$ python3 -q
>>> import numpy as np
>>> from numpy import linalg as LA
>>> np.set_printoptions(precision=3, suppress=True, linewidth=120)
>>> tidy = lambda a: np.round(a, 3) + 0
>>> W0 = np.loadtxt("layer3.csv", delimiter=",")
>>> W0
array([[-5.257, -5.661, -1.118,  2.113, -3.103,  1.408],
       [18.269,  6.35 ,  6.028,  3.098,  6.276,  0.322],
       [ 8.887,  8.988,  4.766,  5.234,  9.33 ,  3.102],
       [ 2.146,  2.758,  2.48 ,  1.84 ,  5.519,  1.51 ],
       [ 2.917, -6.16 , -1.271, -3.16 , -5.379, -2.691],
       [-7.82 , -3.174, -2.458, -2.374,  2.274,  0.57 ]])
>>> A2 = np.array([[-1, 0], [0, -2], [2, 2], [1, -2], [2, 0], [0, -2]])
>>> tidy(np.einsum("ik,kj->ij", W0, A2))
array([[ -1.072,   2.044],
       [  9.437,  -7.484],
       [ 24.539, -25.116],
       [ 15.692,  -7.256],
       [-19.377,  21.48 ],
       [  5.078,   5.04 ]])
>>> print(tidy(np.einsum("ik,kj->ji", W0, A2)))
[[ -1.072   9.437  24.539  15.692 -19.377   5.078]
 [  2.044  -7.484 -25.116  -7.256  21.48    5.04 ]]
>>> tidy(W0 @ A2)
array([[ -1.072,   2.044],
       [  9.437,  -7.484],
       [ 24.539, -25.116],
       [ 15.692,  -7.256],
       [-19.377,  21.48 ],
       [  5.078,   5.04 ]])
>>> tidy(np.einsum("ij,ij->i", W0, W0))
array([ 77.009, 459.505, 306.544,  54.487,  94.231,  88.4  ])
>>> LA.matrix_rank(np.vstack([W0, A2.T]))
np.int64(6)
>>> LA.matrix_rank(W0 @ A2)
np.int64(2)
>>> tidy(np.einsum("ij->j", W0))
array([19.142,  3.101,  8.427,  6.751, 14.917,  4.221])
